$ ipython --no-banner

In [1]: import numpy as np

In [2]: import numpy.linalg as la

In [3]: np.set_printoptions(precision=3, suppress=True, linewidth=140, legacy="1.25")

In [4]: r0 = np.array([1, -2, 0])

In [5]: rng = np.random.default_rng(251)

In [6]: X = np.outer(rng.normal(size=19), r0) + 0.3 * rng.normal(size=(19, 3))

In [7]: print(X)
[[-0.662  1.083  0.328]
 [ 0.58  -0.556 -0.114]
 [ 1.386 -3.427 -0.219]
 [-2.     3.739 -0.285]
 [ 0.642 -1.834  0.677]
 [ 0.025  0.803  0.361]
 [-0.91   2.584  0.907]
 [ 0.262 -0.354  0.132]
 [-1.206  1.862 -0.269]
 [-0.342  1.11   0.489]
 [-3.167  6.324  0.201]
 [ 0.286 -0.721  0.018]
 [-0.022  0.764  0.132]
 [-0.465  0.242  0.012]
 [ 0.279  1.073  0.318]
 [-0.179  0.739  0.15 ]
 [-0.263  0.151  0.128]
 [-0.441 -0.07   0.064]
 [ 0.761 -0.589 -0.612]]

In [8]: Xs = X - X.mean(axis=0)

In [9]: U, s, VT = la.svd(Xs, full_matrices=False)

In [10]: print(s)
[9.737 1.539 1.24 ]

In [11]: print(np.searchsorted(np.cumsum(s ** 2) / (s ** 2).sum(), 0.9) + 1)
1

In [12]: print(np.abs(VT[-1]))
[0.806 0.4   0.436]

In [13]: print((np.sign(U[:, 0]) == np.sign(U[0, 0])).astype(int))
[1 0 0 1 0 0 1 0 1 1 1 0 0 0 1 1 0 0 0]

In [14]: print(np.round(Xs.mean(axis=0), 3) + 0)
[0. 0. 0.]

In [15]: print(la.matrix_rank(Xs))
3

In [16]: print(np.abs(VT[0]).argmax())
1

In [17]: print(s ** 2 / (s ** 2).sum())
[0.96  0.024 0.016]

In [18]: print(round((s ** 2).sum() ** 2 / (s ** 4).sum(), 3))
1.083

In [19]: vec = np.array([8, -8, 4])

In [20]: print(np.sign((X @ vec).round(6)))
[-1.  1.  1. -1.  1. -1. -1.  1. -1. -1. -1.  1. -1. -1. -1. -1. -1. -1.  1.]

In [21]: print(la.norm(X @ vec) <= la.norm(X, 2) * la.norm(vec) + 1e-9)
True

In [22]: r0 = np.array([-9, -9, 5, 6])

In [23]: v = np.array([-5, 5, 6])

In [24]: mat = r0[:, None] + v[None, :]

In [25]: print(mat)
[[-14  -4  -3]
 [-14  -4  -3]
 [  0  10  11]
 [  1  11  12]]

In [26]: vec = np.array([0, -2, 1])

In [27]: h1 = np.maximum(mat @ vec, 0)

In [28]: print(h1)
[5 5 0 0]

In [29]: print(la.lstsq(mat[:-1].T, mat[-1])[2])
2

In [30]: print(np.round(mat @ la.pinv(mat) @ mat, 3) + 0)
[[-14.  -4.  -3.]
 [-14.  -4.  -3.]
 [  0.  10.  11.]
 [  1.  11.  12.]]

In [31]: def softmax(z):
    ...:     e = np.exp(z - z.max(axis=-1, keepdims=True))
    ...:     return e / e.sum(axis=-1, keepdims=True)
    ...: 

In [32]: print(np.round(softmax(mat[0]), 3) + 0)
[0.    0.269 0.731]

In [33]: S = mat @ mat.T / np.sqrt(3)

In [34]: print(np.round(softmax(S + np.triu(np.full(S.shape, -np.inf), 1)), 3) + 0)
[[1.  0.  0.  0. ]
 [0.5 0.5 0.  0. ]
 [0.  0.  1.  0. ]
 [0.  0.  0.  1. ]]

In [35]: print(softmax(S)[0] @ mat)
[-14.  -4.  -3.]

In [36]: print(np.round(softmax(S), 3) + 0)
[[0.5 0.5 0.  0. ]
 [0.5 0.5 0.  0. ]
 [0.  0.  0.  1. ]
 [0.  0.  0.  1. ]]
